$ ipython --no-banner

In [1]: import numpy as np

In [2]: from numpy import linalg as LA

In [3]: np.set_printoptions(precision=3, suppress=True, linewidth=140, legacy="1.25")

In [4]: tidy = lambda a: np.round(a, 3) + 0

In [5]: A = np.array([[0, 2, -1], [-2, 0, -3], [1, 3, 0]])

In [6]: # antisymmetric, zero diagonal

In [7]: hat = np.triu(np.array([[2, 3, 1], [1, 1, 2], [1, 1, 1]]), 1) + np.eye(3)

In [8]: Y = hat @ A @ LA.inv(hat)

In [9]: Y
Out[9]: 
array([[ -5.,  20., -45.],
       [  0.,   6., -15.],
       [  1.,   0.,  -1.]])

In [10]: tidy(LA.det(Y))
Out[10]: 0.0

In [11]: np.trace(Y)
Out[11]: 0.0

In [12]: tidy(np.sort(np.abs(LA.eigvals(Y))))
Out[12]: array([0.   , 3.742, 3.742])

In [13]: print(np.allclose(Y @ Y.T, Y.T @ Y))
False

In [14]: Y @ Y
Out[14]: 
array([[-20.,  20., -30.],
       [-15.,  36., -75.],
       [ -6.,  20., -44.]])

In [15]: (Y + Y.T) / 2
Out[15]: 
array([[ -5. ,  10. , -22. ],
       [ 10. ,   6. ,  -7.5],
       [-22. ,  -7.5,  -1. ]])

In [16]: tidy(LA.det(Y))
Out[16]: 0.0

In [17]: W0 = np.load("test6.npy")

In [18]: print(W0)
[[ 2. -1.  1.  1.  0.  0.  0.]
 [-1. -2.  2. -2.  0.  0.  0.]
 [-1. -2.  1.  2.  0.  0.  0.]
 [-1. -1. -2.  0.  0.  0.  0.]
 [ 0.  0.  0.  0.  2.  0.  0.]
 [ 0.  0.  0.  0. -2. -2. -2.]
 [ 0.  0.  0.  0. -1. -1. -2.]]

In [19]: tidy(LA.matrix_power(W0, 3))
Out[19]: 
array([[  4.,  -1., -16.,   7.,   0.,   0.,   0.],
       [-11., -15.,  -7.,  -4.,   0.,   0.,   0.],
       [ -4.,  12., -19., -21.,   0.,   0.,   0.],
       [  3.,  -2.,  16., -23.,   0.,   0.,   0.],
       [  0.,   0.,   0.,   0.,   8.,   0.,   0.],
       [  0.,   0.,   0.,   0., -16., -20., -28.],
       [  0.,   0.,   0.,   0., -10., -14., -20.]])

In [20]: (W0 + W0.T) / 2
Out[20]: 
array([[ 2. , -1. ,  0. ,  0. ,  0. ,  0. ,  0. ],
       [-1. , -2. ,  0. , -1.5,  0. ,  0. ,  0. ],
       [ 0. ,  0. ,  1. ,  0. ,  0. ,  0. ,  0. ],
       [ 0. , -1.5,  0. ,  0. ,  0. ,  0. ,  0. ],
       [ 0. ,  0. ,  0. ,  0. ,  2. , -1. , -0.5],
       [ 0. ,  0. ,  0. ,  0. , -1. , -2. , -1.5],
       [ 0. ,  0. ,  0. ,  0. , -0.5, -1.5, -2. ]])

In [21]: np.trace(W0)
Out[21]: -1.0

In [22]: np.allclose(W0 @ W0.T, W0.T @ W0)
Out[22]: False

In [23]: (W0 != 0).astype(int)
Out[23]: 
array([[1, 1, 1, 1, 0, 0, 0],
       [1, 1, 1, 1, 0, 0, 0],
       [1, 1, 1, 1, 0, 0, 0],
       [1, 1, 1, 0, 0, 0, 0],
       [0, 0, 0, 0, 1, 0, 0],
       [0, 0, 0, 0, 1, 1, 1],
       [0, 0, 0, 0, 1, 1, 1]])

In [24]: W0 @ W0
Out[24]: 
array([[ 3., -3., -1.,  6.,  0.,  0.,  0.],
       [ 0.,  3.,  1.,  7.,  0.,  0.,  0.],
       [-3.,  1., -8.,  5.,  0.,  0.,  0.],
       [ 1.,  7., -5., -3.,  0.,  0.,  0.],
       [ 0.,  0.,  0.,  0.,  4.,  0.,  0.],
       [ 0.,  0.,  0.,  0.,  2.,  6.,  8.],
       [ 0.,  0.,  0.,  0.,  2.,  4.,  6.]])

In [25]: O, V = LA.qr(W0[:, :5])[0], LA.qr(W0[:, 5:])[0]

In [26]: sig = LA.svd(O.T @ V, compute_uv=False)

In [27]: tidy(LA.norm(O @ O.T - V @ V.T, 2))
Out[27]: 1.0

In [28]: tidy(sig)
Out[28]: array([0.745, 0.   ])

In [29]: f = np.array([2, 0])

In [30]: np.polyval(f, W0[4])
Out[30]: array([0., 0., 0., 0., 4., 0., 0.])

In [31]: np.cross(W0[4, :3], W0[5, :3])
Out[31]: array([0., 0., 0.])

In [32]: J = np.load("arr.npy")

In [33]: J
Out[33]: 
array([[1.   , 0.9  , 0.81 , 0.729, 0.656, 0.59 , 0.531],
       [0.9  , 1.   , 0.9  , 0.81 , 0.729, 0.656, 0.59 ],
       [0.81 , 0.9  , 1.   , 0.9  , 0.81 , 0.729, 0.656],
       [0.729, 0.81 , 0.9  , 1.   , 0.9  , 0.81 , 0.729],
       [0.656, 0.729, 0.81 , 0.9  , 1.   , 0.9  , 0.81 ],
       [0.59 , 0.656, 0.729, 0.81 , 0.9  , 1.   , 0.9  ],
       [0.531, 0.59 , 0.656, 0.729, 0.81 , 0.9  , 1.   ]])

In [34]: f = np.array([7, 4])

In [35]: print(tidy(np.polyval(f, J[0])))
[11.    10.3    9.67   9.103  8.592  8.13   7.717]

In [36]: tidy(np.convolve(J[0], f))
Out[36]: array([ 7.   , 10.3  ,  9.27 ,  8.343,  7.508,  6.754,  6.077,  2.124])

In [37]: m1 = np.load("sample10.npy")

In [38]: m1
Out[38]: 
array([[ 0.9  , -0.1  ],
       [-1.1  , -1.   ],
       [-1.7  , -1.7  ],
       [-1.722, -1.714],
       [-0.3  , -0.7  ],
       [-0.1  , -1.1  ]])

In [39]: t3 = np.stack([m1, -3 * m1, m1[::-1]])

In [40]: tidy(np.einsum("bij,cij->bc", t3, t3))
Out[40]: 
array([[ 16.513, -49.539,  13.782],
       [-49.539, 148.618, -41.347],
       [ 13.782, -41.347,  16.513]])

In [41]: tidy(t3.sum(axis=0))
Out[41]: 
array([[-1.9  , -0.9  ],
       [ 1.9  ,  1.3  ],
       [ 1.678,  1.686],
       [ 1.744,  1.728],
       [-0.5  ,  0.4  ],
       [ 1.1  ,  2.1  ]])

In [42]: tidy(LA.norm(t3, axis=(1, 2)))
Out[42]: array([ 4.064, 12.191,  4.064])

In [43]: LA.matrix_rank(t3)
Out[43]: array([2, 2, 2])

In [44]: Y = np.c_[m1[:, :1] @ np.array([[8]]), np.array([4, -8, 3, -1, -1, 8])]

In [45]: Y
Out[45]: 
array([[  7.2  ,   4.   ],
       [ -8.8  ,  -8.   ],
       [-13.6  ,   3.   ],
       [-13.776,  -1.   ],
       [ -2.4  ,  -1.   ],
       [ -0.8  ,   8.   ]])

In [46]: LA.matrix_rank(np.c_[m1, Y])
Out[46]: 3

In [47]: Y = np.array([[2, 2], [3, -1]])

In [48]: print(np.vstack([m1, Y.T]).shape)
(8, 2)

In [49]: tidy(np.einsum("ij,ij->i", m1, m1))
Out[49]: array([0.82 , 2.21 , 5.78 , 5.903, 0.58 , 1.22 ])

In [50]: hat = m1 @ LA.solve(m1.T @ m1, m1.T)

In [51]: print(np.trace(hat))
2.0

In [52]: LA.matrix_rank(np.eye(6) - hat)
Out[52]: 4

In [53]: tidy(hat @ m1[:, 0])
Out[53]: array([ 0.9  , -1.1  , -1.7  , -1.722, -0.3  , -0.1  ])

In [54]: tidy((np.eye(6) - hat) @ m1)
Out[54]: 
array([[0., 0.],
       [0., 0.],
       [0., 0.],
       [0., 0.],
       [0., 0.],
       [0., 0.]])

In [55]: rng = np.random.default_rng(827)

In [56]: lab = rng.permutation(2)

In [57]: Y = m1[:, lab] * rng.choice([-1, 1], 2)

In [58]: print(Y)
[[ 0.9   -0.1  ]
 [-1.1   -1.   ]
 [-1.7   -1.7  ]
 [-1.722 -1.714]
 [-0.3   -0.7  ]
 [-0.1   -1.1  ]]

In [59]: left, _, vt = LA.svd(m1.T @ Y)

In [60]: tidy(LA.lstsq(m1, Y)[0])
Out[60]: 
array([[1., 0.],
       [0., 1.]])

In [61]: lab
Out[61]: array([0, 1])

In [62]: tidy(left @ vt)
Out[62]: 
array([[1., 0.],
       [0., 1.]])
